$ ipython --no-banner

In [1]: import numpy as np

In [2]: np.set_printoptions(precision=1, suppress=True, linewidth=160)

In [3]: def rd(a):
   ...:     return np.round(a, 1) + 0
   ...: 

In [4]: feats = np.load("layer3.npy")

In [5]: print(feats)
[[-0.4  1.3  1.5 -4.8  0.4 -2.2]
 [ 0.8 -0.2 -0.8 -3.   0.6 -0.9]
 [-0.8  0.8  0.9 -3.9  0.6 -0.2]
 [-0.6  0.9 -0.4  2.1 -1.1  0.9]
 [-0.9  0.6  2.2 -3.6  0.7  0.4]]

In [6]: ang = np.radians(13)

In [7]: R = np.eye(6)

In [8]: R[4, 4] = R[0, 0] = np.cos(ang)

In [9]: R[4, 0], R[0, 4] = -np.sin(ang), np.sin(ang)

In [10]: print(rd(R))
[[ 1.   0.   0.   0.   0.2  0. ]
 [ 0.   1.   0.   0.   0.   0. ]
 [ 0.   0.   1.   0.   0.   0. ]
 [ 0.   0.   0.   1.   0.   0. ]
 [-0.2  0.   0.   0.   1.   0. ]
 [ 0.   0.   0.   0.   0.   1. ]]

In [11]: A2 = feats @ R.T

In [12]: print(rd(np.abs(A2 - feats).max(axis=0)))
[0.2 0.  0.  0.  0.2 0. ]

In [13]: A2 = feats / np.sqrt((feats ** 2).mean(axis=1, keepdims=True))

In [14]: print(rd(feats - feats.mean(axis=1, keepdims=True)))
[[ 0.3  2.   2.2 -4.1  1.1 -1.5]
 [ 1.4  0.4 -0.2 -2.4  1.2 -0.3]
 [-0.4  1.2  1.3 -3.5  1.   0.2]
 [-0.9  0.6 -0.7  1.8 -1.4  0.6]
 [-0.8  0.7  2.3 -3.5  0.8  0.5]]

In [15]: print(rd(np.linalg.norm(A2, axis=1)))
[2.4 2.4 2.4 2.4 2.4]

In [16]: print(np.linalg.matrix_rank(A2) == np.linalg.matrix_rank(feats))
True

In [17]: print(np.linalg.matrix_rank(feats - feats.mean(axis=1, keepdims=True)))
5

In [18]: print(rd(A2[0]))
[-0.2  0.6  0.6 -2.1  0.2 -1. ]

In [19]: T = np.stack([feats, 3 * feats, feats[::-1]])

In [20]: print(rd(np.linalg.norm(T, axis=(1, 2))))
[ 9.4 28.3  9.4]

In [21]: print((T @ feats.T).shape)
(3, 5, 5)

In [22]: print(rd(np.einsum("bij,cij->bc", T, T)))
[[ 88.7 266.1  43.7]
 [266.1 798.4 131.2]
 [ 43.7 131.2  88.7]]

In [23]: print(np.linalg.matrix_rank(T.reshape(3, -1)))
2

In [24]: print(np.linalg.matrix_rank(T))
[5 5 5]

In [25]: print(T.shape)
(3, 5, 6)

In [26]: rng = np.random.default_rng(1495)

In [27]: A2 = feats + rng.integers(-2, 3, (5, 4)) @ rng.integers(-2, 3, (4, 6))

In [28]: print(rd(A2))
[[  4.6   4.3   0.5  -3.8   6.4  -6.2]
 [ -0.2  -0.2   0.2  -7.   -2.4   0.1]
 [  4.2   4.8  -1.1  -6.9   6.6  -6.2]
 [  4.4   4.9  -0.4  -6.9   2.9  -7.1]
 [  2.1   3.6   2.2 -14.6   2.7  -7.6]]

In [29]: print(rd(A2 - feats))
[[  5.   3.  -1.   1.   6.  -4.]
 [ -1.   0.   1.  -4.  -3.   1.]
 [  5.   4.  -2.  -3.   6.  -6.]
 [  5.   4.   0.  -9.   4.  -8.]
 [  3.   3.   0. -11.   2.  -8.]]

In [30]: print(np.linalg.matrix_rank(A2 - feats, tol=1e-8))
4

In [31]: print(np.abs(A2 - feats).sum(axis=1))
[20. 10. 26. 30. 27.]

In [32]: U, s, Vh = np.linalg.svd(feats, full_matrices=False)

In [33]: print(rd(s))
[8.7 2.8 1.7 1.2 0.3]

In [34]: print(U.shape, s.shape, Vh.shape)
(5, 5) (5,) (5, 6)

In [35]: print(rd(U.T @ feats @ Vh.T))
[[8.7 0.  0.  0.  0. ]
 [0.  2.8 0.  0.  0. ]
 [0.  0.  1.7 0.  0. ]
 [0.  0.  0.  1.2 0. ]
 [0.  0.  0.  0.  0.3]]

In [36]: print(rd(np.cumsum(s ** 2) / np.sum(s ** 2)))
[0.9 0.9 1.  1.  1. ]

In [37]: print(rd(U.T @ U))
[[1. 0. 0. 0. 0.]
 [0. 1. 0. 0. 0.]
 [0. 0. 1. 0. 0.]
 [0. 0. 0. 1. 0.]
 [0. 0. 0. 0. 1.]]

In [38]: data = np.loadtxt("run11.csv", delimiter=",")

In [39]: print(data)
[[10.  0.  0.]
 [ 0. 10.  9.]
 [ 0. 10.  9.]
 [ 0. 10.  9.]
 [ 0. 16. 15.]
 [ 0. 16. 15.]
 [ 0. 10.  9.]
 [ 8.  0.  0.]
 [ 0. 13. 12.]
 [ 4.  0.  0.]
 [ 8.  0.  0.]
 [ 6.  0.  0.]
 [ 2.  0.  0.]
 [ 0. 16. 15.]
 [ 8.  0.  0.]
 [ 8.  0.  0.]
 [ 8.  0.  0.]
 [ 0. 16. 15.]
 [ 0. 16. 15.]
 [10.  0.  0.]
 [ 0.  1.  0.]
 [ 0.  7.  6.]
 [ 0. 10.  9.]
 [ 0.  4.  3.]
 [ 0.  7.  6.]
 [ 0.  7.  6.]
 [ 8.  0.  0.]
 [10.  0.  0.]
 [ 0.  4.  3.]]

In [40]: q, R = np.linalg.qr(data)

In [41]: print(rd(abs(R[0, 0])), rd(np.linalg.norm(data[:, 0])))
27.2 27.2

In [42]: print(q.shape, R.shape)
(29, 3) (3, 3)

In [43]: print(rd(q @ R))
[[10.  0.  0.]
 [ 0. 10.  9.]
 [ 0. 10.  9.]
 [ 0. 10.  9.]
 [ 0. 16. 15.]
 [ 0. 16. 15.]
 [ 0. 10.  9.]
 [ 8.  0.  0.]
 [ 0. 13. 12.]
 [ 4.  0.  0.]
 [ 8.  0.  0.]
 [ 6.  0.  0.]
 [ 2.  0.  0.]
 [ 0. 16. 15.]
 [ 8.  0.  0.]
 [ 8.  0.  0.]
 [ 8.  0.  0.]
 [ 0. 16. 15.]
 [ 0. 16. 15.]
 [10.  0.  0.]
 [ 0.  1.  0.]
 [ 0.  7.  6.]
 [ 0. 10.  9.]
 [ 0.  4.  3.]
 [ 0.  7.  6.]
 [ 0.  7.  6.]
 [ 8.  0.  0.]
 [10.  0.  0.]
 [ 0.  4.  3.]]

In [44]: print(rd(q))
[[-0.4  0.   0. ]
 [ 0.  -0.2 -0.1]
 [ 0.  -0.2 -0.1]
 [ 0.  -0.2 -0.1]
 [ 0.  -0.3  0.2]
 [ 0.  -0.3  0.2]
 [ 0.  -0.2 -0.1]
 [-0.3  0.   0. ]
 [ 0.  -0.3  0. ]
 [-0.1  0.   0. ]
 [-0.3  0.   0. ]
 [-0.2  0.   0. ]
 [-0.1  0.   0. ]
 [ 0.  -0.3  0.2]
 [-0.3  0.   0. ]
 [-0.3  0.   0. ]
 [-0.3  0.   0. ]
 [ 0.  -0.3  0.2]
 [ 0.  -0.3  0.2]
 [-0.4  0.   0. ]
 [ 0.   0.  -0.5]
 [ 0.  -0.2 -0.3]
 [ 0.  -0.2 -0.1]
 [ 0.  -0.1 -0.4]
 [ 0.  -0.2 -0.3]
 [ 0.  -0.2 -0.3]
 [-0.3  0.   0. ]
 [-0.4  0.   0. ]
 [ 0.  -0.1 -0.4]]

In [45]: m1 = np.load("arr.npy")

In [46]: print(m1)
[[-3.5  2.3 -0.7  2.6 -4.3  0.2]
 [ 2.3  4.  -0.5 -1.3  3.1 -1. ]
 [-0.7 -0.5  2.1  0.4 -1.  -0.1]
 [ 2.6 -1.3  0.4 -0.1  1.4 -0.7]
 [-4.3  3.1 -1.   1.4  0.3  1.8]
 [ 0.2 -1.  -0.1 -0.7  1.8  2.3]]

In [47]: T = np.stack([m1, -3 * m1, m1[::-1]])

In [48]: print(rd(np.einsum("bij,cij->bc", T, T)))
[[ 139.  -417.   -26.8]
 [-417.  1251.1   80.5]
 [ -26.8   80.5  139. ]]

In [49]: print(T.shape)
(3, 6, 6)

In [50]: print(rd(np.linalg.norm(T, axis=(1, 2))))
[11.8 35.4 11.8]

In [51]: print(rd(T.sum(axis=0)))
[[ 7.2 -5.6  1.3 -5.9 10.4  1.9]
 [-8.9 -4.9  0.   4.  -5.9  3.8]
 [ 4.  -0.3 -3.8 -0.9  3.4 -0.5]
 [-5.9  2.1  1.3  0.6 -3.8  1.3]
 [10.9 -2.2  1.5 -4.1  2.5 -4.6]
 [-3.9  4.3 -0.5  4.  -7.9 -4.4]]

In [52]: print(np.linalg.matrix_rank(T.reshape(3, -1)))
2

In [53]: print((T @ m1.T).shape)
(3, 6, 6)

In [54]: A2 = np.array([[2, 3, 9], [9, 9, 0], [4, 4, 8], [3, 7, 2], [5, 4, 5], [4, 8, 9]])

In [55]: print(np.vstack([m1, A2.T]).shape)
(9, 6)

In [56]: print(rd(np.einsum("ij,ij->i", m1, m1)))
[43.3 33.8  6.3 11.1 34.4 10.1]

In [57]: print(rd(m1 @ A2))
[[ -2.   10.  -51.6]
 [ 46.2  36.2  20.6]
 [ -1.7  -0.2   5.4]
 [ -1.   -3.   27.1]
 [ 28.2  36.4 -26.2]
 [  7.1  11.9  29.3]]

In [58]: print(rd(A2.T @ m1.T))
[[ -2.   46.2  -1.7  -1.   28.2   7.1]
 [ 10.   36.2  -0.2  -3.   36.4  11.9]
 [-51.6  20.6   5.4  27.1 -26.2  29.3]]

In [59]: print(rd(np.einsum("ik,kj->ij", m1, A2)))
[[ -2.   10.  -51.6]
 [ 46.2  36.2  20.6]
 [ -1.7  -0.2   5.4]
 [ -1.   -3.   27.1]
 [ 28.2  36.4 -26.2]
 [  7.1  11.9  29.3]]

In [60]: print(np.linalg.matrix_rank(np.vstack([m1, A2.T])))
6

In [61]: print(rd(np.einsum("ij->j", m1)))
[-3.4  6.6  0.2  2.3  1.3  2.5]

In [62]: A2 @ m1
---------------------------------------------------------------------------
ValueError                                Traceback (most recent call last)
Cell In[62], line 1
----> 1 A2 @ m1

ValueError: matmul: Input operand 1 has a mismatch in its core dimension 0, with gufunc signature (n?,k),(k,m?)->(n?,m?) (size 6 is different from 3)

In [63]: f = np.array([-3, 2, -1, 2, 2, -1])

In [64]: A2 = m1 + np.outer(f, np.eye(6)[1])

In [65]: print(np.linalg.matrix_rank(np.linalg.inv(A2) - np.linalg.inv(m1), tol=1e-8))
1

In [66]: J = np.loadtxt("m.csv", delimiter=",")

In [67]: print(rd(J))
[[ 0.5 -0.2  0.1  0.5]
 [-0.2  0.1  0.  -0.2]
 [ 0.1  0.   0.   0.1]
 [ 0.5 -0.2  0.1  0.5]]

In [68]: A2 = np.array([[1, 0, 2], [0, 3, 1], [3, 3, 1], [2, 2, 2]])

In [69]: print(np.vstack([J, A2.T]).shape)
(7, 4)

In [70]: print(rd(np.einsum("ik,kj->ij", J, A2)))
[[ 1.6  0.6  1.7]
 [-0.6 -0.2 -0.7]
 [ 0.2  0.1  0.2]
 [ 1.6  0.6  1.7]]

In [71]: print(rd(np.einsum("ik,kj->ji", J, A2)))
[[ 1.6 -0.6  0.2  1.6]
 [ 0.6 -0.2  0.1  0.6]
 [ 1.7 -0.7  0.2  1.7]]

In [72]: print(np.linalg.matrix_rank(J @ A2))
1

In [73]: print(np.linalg.matrix_rank(np.vstack([J, A2.T])))
4

In [74]: print(np.linalg.matrix_rank(J, rtol=0.1))
1

In [75]: print([round(float(x), 1) for x in np.linalg.svd(J, compute_uv=False)[:3]])
[1.0, 0.0, 0.0]

In [76]: print(np.argsort(-np.linalg.norm(J, axis=0).round(6), kind="stable")[:3])
[0 3 1]

In [77]: print(rd(np.sort(np.abs(np.linalg.eigvals(J)))))
[0. 0. 0. 1.]

In [78]: print(rd(np.linalg.matrix_power(J, 2)))
[[ 0.5 -0.2  0.1  0.5]
 [-0.2  0.1  0.  -0.2]
 [ 0.1  0.   0.   0.1]
 [ 0.5 -0.2  0.1  0.5]]

In [79]: print(rd(np.abs(np.linalg.eigvals(J)).max()))
1.0

In [80]: print(rd(J @ J))
[[ 0.5 -0.2  0.1  0.5]
 [-0.2  0.1  0.  -0.2]
 [ 0.1  0.   0.   0.1]
 [ 0.5 -0.2  0.1  0.5]]

In [81]: print(rd((J + J.T) / 2))
[[ 0.5 -0.2  0.1  0.5]
 [-0.2  0.1  0.  -0.2]
 [ 0.1  0.   0.   0.1]
 [ 0.5 -0.2  0.1  0.5]]

In [82]: A2 = np.array([[5, -3], [1, 2]])

In [83]: C = np.kron(A2, J)

In [84]: print(np.linalg.matrix_rank(C))
2

In [85]: print(rd(C))
[[ 2.3 -0.9  0.3  2.3 -1.4  0.5 -0.2 -1.4]
 [-0.9  0.3 -0.1 -0.9  0.5 -0.2  0.1  0.5]
 [ 0.3 -0.1  0.   0.3 -0.2  0.1  0.  -0.2]
 [ 2.3 -0.9  0.3  2.3 -1.4  0.5 -0.2 -1.4]
 [ 0.5 -0.2  0.1  0.5  0.9 -0.3  0.1  0.9]
 [-0.2  0.1  0.  -0.2 -0.3  0.1  0.  -0.3]
 [ 0.1  0.   0.   0.1  0.1  0.   0.   0.1]
 [ 0.5 -0.2  0.1  0.5  0.9 -0.3  0.1  0.9]]

In [86]: print(rd(np.linalg.norm(C, 2)), rd(np.linalg.norm(A2, 2) * np.linalg.norm(J, 2)))
5.8 5.8

In [87]: print(C.shape)
(8, 8)

In [88]: print(np.allclose(C[:-1].T @ np.linalg.lstsq(C[:-1].T, C[-1])[0], C[-1]))
True

In [89]: try:
    ...:     np.linalg.inv(C)
    ...: except np.linalg.LinAlgError as e:
    ...:     print("failed:", e)
    ...: 
failed: Singular matrix

In [90]: print(rd(C @ np.linalg.pinv(C) @ C))
[[ 2.3 -0.9  0.3  2.3 -1.4  0.5 -0.2 -1.4]
 [-0.9  0.3 -0.1 -0.9  0.5 -0.2  0.1  0.5]
 [ 0.3 -0.1  0.   0.3 -0.2  0.1  0.  -0.2]
 [ 2.3 -0.9  0.3  2.3 -1.4  0.5 -0.2 -1.4]
 [ 0.5 -0.2  0.1  0.5  0.9 -0.3  0.1  0.9]
 [-0.2  0.1  0.  -0.2 -0.3  0.1  0.  -0.3]
 [ 0.1  0.   0.   0.1  0.1  0.   0.   0.1]
 [ 0.5 -0.2  0.1  0.5  0.9 -0.3  0.1  0.9]]

In [91]: print(np.linalg.lstsq(C[:-1].T, C[-1])[2])
2

In [92]: print(rd(np.trace(np.linalg.pinv(C) @ C)))
2.0

In [93]: print(np.unique(C.round(6), axis=0).shape)
(6, 8)

In [94]: M = np.load("test8.npy")

In [95]: print(rd(M))
[[ 4.6  0.4 -0.3  0.7 -0.3  0.8]
 [ 0.4  3.4  0.6 -1.3 -0.6  0.7]
 [-0.3  0.6  3.  -0.9  0.9  0.8]
 [ 0.7 -1.3 -0.9  1.9  0.4 -0.3]
 [-0.3 -0.6  0.9  0.4  0.7 -0.1]
 [ 0.8  0.7  0.8 -0.3 -0.1  1.5]]

In [96]: f = np.array([-4, -1, 0])

In [97]: print(rd(np.cross(M[3, :3], M[1, :3])))
[ 2.2 -0.8  3. ]

In [98]: print(rd(np.convolve(M[3], f)))
[-3.   4.3  4.8 -6.8 -3.3  0.7  0.3  0. ]

In [99]: evals, V = np.linalg.eigh(M)

In [100]: vec = np.array([2, 0, 1, 0, 3, 3])

In [101]: print(rd(np.abs(M).sum(axis=1).max()), rd(np.abs(evals).max()))
7.1 5.0

In [102]: print(rd(np.linalg.eigvalsh(M[1:, 1:])))
[0.  1.  1.4 3.1 5. ]

In [103]: A2 = M + rng.integers(-2, 3, (6, 5)) @ rng.integers(-2, 3, (5, 6))

In [104]: print(rd(A2))
[[-2.4 -5.6 -1.3 -7.3 -0.3  8.8]
 [ 6.4  1.4 -1.4  4.7 -2.6  4.7]
 [ 2.7 -8.4  7.   0.1  9.9 12.8]
 [ 5.7  0.7 -0.9  7.9  2.4 -2.3]
 [-2.3 -1.6  7.9 -7.6 -2.3  1.9]
 [-0.2 -2.3 -1.2  2.7  6.9  1.5]]

In [105]: print(rd(A2 - M))
[[-7. -6. -1. -8.  0.  8.]
 [ 6. -2. -2.  6. -2.  4.]
 [ 3. -9.  4.  1.  9. 12.]
 [ 5.  2.  0.  6.  2. -2.]
 [-2. -1.  7. -8. -3.  2.]
 [-1. -3. -2.  3.  7.  0.]]

In [106]: print(np.linalg.matrix_rank(A2 - M, tol=1e-8))
5

In [107]: mat = np.load("sample15.npy")

In [108]: print(mat)
[[-3.   2.7 -0.5  2.7  0.3]
 [-3.4  3.1 -1.2  3.  -0.3]
 [-2.8  2.8 -1.1  2.9  0. ]
 [-3.   3.3 -1.   2.9 -0.4]
 [-2.6  2.8 -1.   3.   0.2]
 [-2.5  3.   2.  -0.2  1.2]
 [-2.   3.   1.9 -0.3  1.6]
 [-2.1  3.1  2.  -0.4  1.2]
 [-2.1  2.6  2.1 -0.3  0.9]
 [-2.   3.2  2.3 -0.3  0.6]
 [ 2.   2.2  1.1  2.9  0.7]
 [ 2.1  2.1  1.   3.4  1.1]
 [ 1.7  2.2  0.5  2.5  1.1]
 [ 1.8  2.   0.9  2.8  1. ]
 [ 2.3  2.2  0.8  3.   0.9]]

In [109]: dist = np.linalg.norm(mat[:, None] - mat[None], axis=-1)

In [110]: print(dist.shape)
(15, 15)

In [111]: print(np.linalg.matrix_rank(dist ** 2))
7

In [112]: print(np.flatnonzero(dist[8] < dist.mean() / 2))
[5 6 7 8 9]

In [113]: print(dist.mean(axis=1).argmax())
11
